>>> import numpy as np
>>> np.set_printoptions(suppress=True, linewidth=120)
>>> rnd = lambda a: np.round(a, 1) + 0
>>> K = np.loadtxt("x.csv", delimiter=",")
>>> K
array([[  1.4,   1.6,  -6.3,  -3.5,   1.6,   5.7],
       [ -5.9,   8.7,   0.6,  -0.9,   3.5,  -6.8],
       [  1.8,   5.7,  27.9,  -9.7,  -8.9,  -2. ],
       [ 13.2, -14. ,  -6.1,  -4.3,   4.7,   1.8],
       [-23.8,   4.9, -11.7,  -1.7,   1.6, -20.9],
       [ -5.5,   2.5,  10.7, -11.3,  20.8,  19.6],
       [  8.9,  -0.1,   5.7,  17.1,  21.8,   6.1],
       [-29.3, -18.4,  -3.4,   4.3,  -5.1,  11.5],
       [ -0.1,   2.8,  10.9, -31.7,  27.5,  -4.9],
       [ 25.9,   1.9,   6.8, -21.7,  24.4,  -5.1],
       [ -2.5,  23.1,  -9.7,   5.2,  11.5, -29.7],
       [ -9.2, -12.1, -21.7,  13.2,  -7. ,   8.2],
       [ 35.2,   7.1,  14. , -14.1, -26.3,  -9.1],
       [  1.5,  13.3,  25.7, -34.9,  13.9,  24.1],
       [ 17.4,   8.4,  10.6,  27.5,  -4.7,   1.2],
       [ 18.9, -12.6, -17.1,   6.5,  13.4, -25.4],
       [  3.6, -10.4,  -6.9,  18.8,   0.2,   1. ],
       [ 19.4, -11.1, -23.5, -15.8,   6.7, -10. ],
       [  6.2, -12.6,   2.8,  24.1,  22.6,  18.5]])
>>> f, v = K[9], K[15]
>>> rnd(f @ f)
np.float64(1812.9)
>>> rnd(f @ v)
np.float64(664.7)
>>> pr = (f @ v) / (f @ f) * f
>>> print(rnd(np.linalg.norm(f + v) ** 2 + np.linalg.norm(f - v) ** 2))
6976.5
>>> rnd(v - pr)
array([  9.4, -13.3, -19.6,  14.5,   4.5, -23.5])
>>> print(rnd(pr))
[ 9.5  0.7  2.5 -8.   8.9 -1.9]
>>> rnd((v - pr) @ f)
np.float64(0.0)
>>> Y = np.c_[K[:, :1] @ np.array([[0]]), np.array([-3, -2, 0, 2, -3, 3, -2, 1, 3, 2, 3, -1, 0, 2, 3, 1, 2, 0, -1])]
>>> Y
array([[ 0., -3.],
       [ 0., -2.],
       [ 0.,  0.],
       [ 0.,  2.],
       [ 0., -3.],
       [ 0.,  3.],
       [ 0., -2.],
       [ 0.,  1.],
       [ 0.,  3.],
       [ 0.,  2.],
       [ 0.,  3.],
       [ 0., -1.],
       [ 0.,  0.],
       [ 0.,  2.],
       [ 0.,  3.],
       [ 0.,  1.],
       [ 0.,  2.],
       [ 0.,  0.],
       [ 0., -1.]])
>>> np.linalg.matrix_rank(Y)
np.int64(1)
>>> rnd(np.linalg.lstsq(K, Y[:, 0])[0])
array([0., 0., 0., 0., 0., 0.])
>>> rnd(np.linalg.norm(Y - K @ np.linalg.lstsq(K, Y)[0], axis=0))
array([0., 8.])
>>> left, sv, vt = np.linalg.svd(Y)
>>> V = vt[:(sv > 1e-8).sum()]
>>> rng = np.random.default_rng(96)
>>> x0 = Y[12] + 3 * Y[0] + rng.integers(2) * np.eye(2)[0]
>>> x0
array([ 1., -9.])
>>> V.T @ V
array([[0., 0.],
       [0., 1.]])
>>> print(rnd(np.linalg.norm(x0 - V.T @ V @ x0)))
1.0
>>> E = np.load("m.npy")
>>> E
array([[2, 1, 2, 2, 0],
       [3, 3, 2, 3, 1],
       [0, 1, 1, 2, 1],
       [2, 0, 0, 1, 3],
       [1, 0, 0, 2, 2],
       [1, 1, 0, 3, 0],
       [1, 3, 1, 2, 3]])
>>> x0 = np.array([1, -2, -1, -3, -1])
>>> target = E @ x0
>>> print(rnd(np.linalg.pinv(E) @ E))
[[1. 0. 0. 0. 0.]
 [0. 1. 0. 0. 0.]
 [0. 0. 1. 0. 0.]
 [0. 0. 0. 1. 0.]
 [0. 0. 0. 0. 1.]]
>>> rnd(np.linalg.lstsq(E, target)[0])
array([ 1., -2., -1., -3., -1.])
>>> target = target + 0.1 * rng.normal(size=7)
>>> rnd(target)
array([ -7.9, -15.1, -10.2,  -4. ,  -6.8, -10.1, -14.9])
>>> beta, *_ = np.linalg.lstsq(E, target)
>>> [round(float(np.linalg.norm(np.linalg.solve(E.T @ E + lam * np.eye(5), E.T @ target))), 2) for lam in (0, 1, 10, 100)]
[4.02, 3.67, 2.79, 1.37]
>>> beta.round()
array([ 1., -2., -1., -3., -1.])
>>> Y = E / np.sqrt((E ** 2).mean(axis=1, keepdims=True))
>>> rnd(E - E.mean(axis=1, keepdims=True))
array([[ 0.6, -0.4,  0.6,  0.6, -1.4],
       [ 0.6,  0.6, -0.4,  0.6, -1.4],
       [-1. ,  0. ,  0. ,  1. ,  0. ],
       [ 0.8, -1.2, -1.2, -0.2,  1.8],
       [ 0. , -1. , -1. ,  1. ,  1. ],
       [ 0. ,  0. , -1. ,  2. , -1. ],
       [-1. ,  1. , -1. ,  0. ,  1. ]])
>>> rnd(Y[0])
array([1.2, 0.6, 1.2, 1.2, 0. ])
>>> rnd(np.linalg.norm(Y, axis=1))
array([2.2, 2.2, 2.2, 2.2, 2.2, 2.2, 2.2])
>>> np.linalg.matrix_rank(E - E.mean(axis=1, keepdims=True))
np.int64(4)
>>> np.linalg.matrix_rank(Y) == np.linalg.matrix_rank(E)
np.True_
>>> data = np.array([[1.0, 5.0, 3.0, 1.0],
...     [4.0, 2.0, 0.0, 1.0],
...     [5.0, 1.0, 0.0, 3.0],
...     [0.0, 0.0, 0.0, -1.0]])
>>> np.kron(np.eye(2, dtype=int), data)
array([[ 1.,  5.,  3.,  1.,  0.,  0.,  0.,  0.],
       [ 4.,  2.,  0.,  1.,  0.,  0.,  0.,  0.],
       [ 5.,  1.,  0.,  3.,  0.,  0.,  0.,  0.],
       [ 0.,  0.,  0., -1.,  0.,  0.,  0., -0.],
       [ 0.,  0.,  0.,  0.,  1.,  5.,  3.,  1.],
       [ 0.,  0.,  0.,  0.,  4.,  2.,  0.,  1.],
       [ 0.,  0.,  0.,  0.,  5.,  1.,  0.,  3.],
       [ 0.,  0.,  0., -0.,  0.,  0.,  0., -1.]])
>>> np.einsum("ij,ji->", data, data)
np.float64(76.0)
>>> np.einsum("ii->", data)
np.float64(2.0)
>>> rnd(np.linalg.det(data.T))
np.float64(18.0)
>>> q, r_ = np.linalg.qr(data)
>>> rnd(r_)
array([[-6.5, -2.8, -0.5, -3.1],
       [ 0. ,  4.7,  2.9,  0.3],
       [ 0. ,  0. ,  0.6,  1.2],
       [ 0. ,  0. ,  0. , -1. ]])
>>> rnd(q @ r_)
array([[ 1.,  5.,  3.,  1.],
       [ 4.,  2.,  0.,  1.],
       [ 5.,  1.,  0.,  3.],
       [ 0.,  0.,  0., -1.]])
>>> t = np.radians(45)
>>> r_ = np.eye(4)
>>> r_[3, 3] = r_[2, 2] = np.cos(t)
>>> r_[3, 2], r_[2, 3] = -np.sin(t), np.sin(t)
>>> print(rnd(r_))
[[ 1.   0.   0.   0. ]
 [ 0.   1.   0.   0. ]
 [ 0.   0.   0.7  0.7]
 [ 0.   0.  -0.7  0.7]]
>>> Y = data @ r_.T
>>> rnd(np.linalg.svd(data, compute_uv=False)), rnd(np.linalg.svd(Y, compute_uv=False))
(array([8.2, 4.9, 1.5, 0.3]), array([8.2, 4.9, 1.5, 0.3]))
>>> rnd(np.abs(Y - data).max(axis=0))
array([0. , 0. , 2.1, 2.4])
>>> F = np.load("run3.npy")
>>> F
array([[ 2., 14.,  0.,  0.],
       [14., 47.,  0.,  0.],
       [ 0.,  0., -2.,  0.],
       [ 0.,  0.,  0., -2.]])
>>> # symmetric
>>> w, V = np.linalg.eigh(F)
>>> x0 = np.array([0, 1, 2, -2])
>>> rnd(x0 @ F @ x0 / (x0 @ x0)), rnd(w[0]), w[-1]
(np.float64(3.4), np.float64(-2.0), np.float64(51.0))
>>> np.abs(F).sum(axis=1).max(), np.abs(w).max()
(np.float64(61.0), np.float64(51.0))
>>> (np.sign(V[:, -1].round(6)) == np.sign(V[0, -1].round(6))).astype(int)
array([1, 1, 0, 0])
>>> rnd(V * np.abs(w) @ V.T)
array([[ 5.7, 12.9,  0. ,  0. ],
       [12.9, 47.3,  0. ,  0. ],
       [ 0. ,  0. ,  2. ,  0. ],
       [ 0. ,  0. ,  0. ,  2. ]])
>>> X = np.load("arr.npy")
>>> X
array([[ 9.,  2.,  0.,  0.],
       [-1.,  4.,  0.,  0.],
       [ 0.,  0.,  0., -2.],
       [ 0.,  0.,  1., -1.]])
>>> labels = rng.permutation(5)
>>> Y = E[:, labels] * rng.choice([-1, 1], 5)
>>> Y
array([[ 1,  2,  0, -2, -2],
       [ 3,  3, -1, -2, -3],
       [ 1,  0, -1, -1, -2],
       [ 0,  2, -3,  0, -1],
       [ 0,  1, -2,  0, -2],
       [ 1,  1,  0,  0, -3],
       [ 3,  1, -3, -1, -2]])
>>> left, _, vt = np.linalg.svd(E.T @ Y)
>>> labels
array([1, 0, 4, 2, 3])
>>> Y = np.linalg.inv(X)
>>> rnd(np.linalg.slogdet(X)[0])
np.float64(1.0)
>>> rnd(np.linalg.inv(Y))
array([[ 9.,  2.,  0.,  0.],
       [-1.,  4.,  0.,  0.],
       [ 0.,  0.,  0., -2.],
       [ 0.,  0.,  1., -1.]])
>>> rnd(Y)
array([[ 0.1, -0.1,  0. ,  0. ],
       [ 0. ,  0.2,  0. ,  0. ],
       [ 0. ,  0. , -0.5,  1. ],
       [ 0. ,  0. , -0.5,  0. ]])
>>> rnd(np.linalg.det(X) * np.linalg.det(Y))
np.float64(1.0)
>>> rnd(np.linalg.det(X) * Y)
array([[  8.,  -4.,   0.,   0.],
       [  2.,  18.,   0.,   0.],
       [  0.,   0., -38.,  76.],
       [  0.,   0., -38.,   0.]])
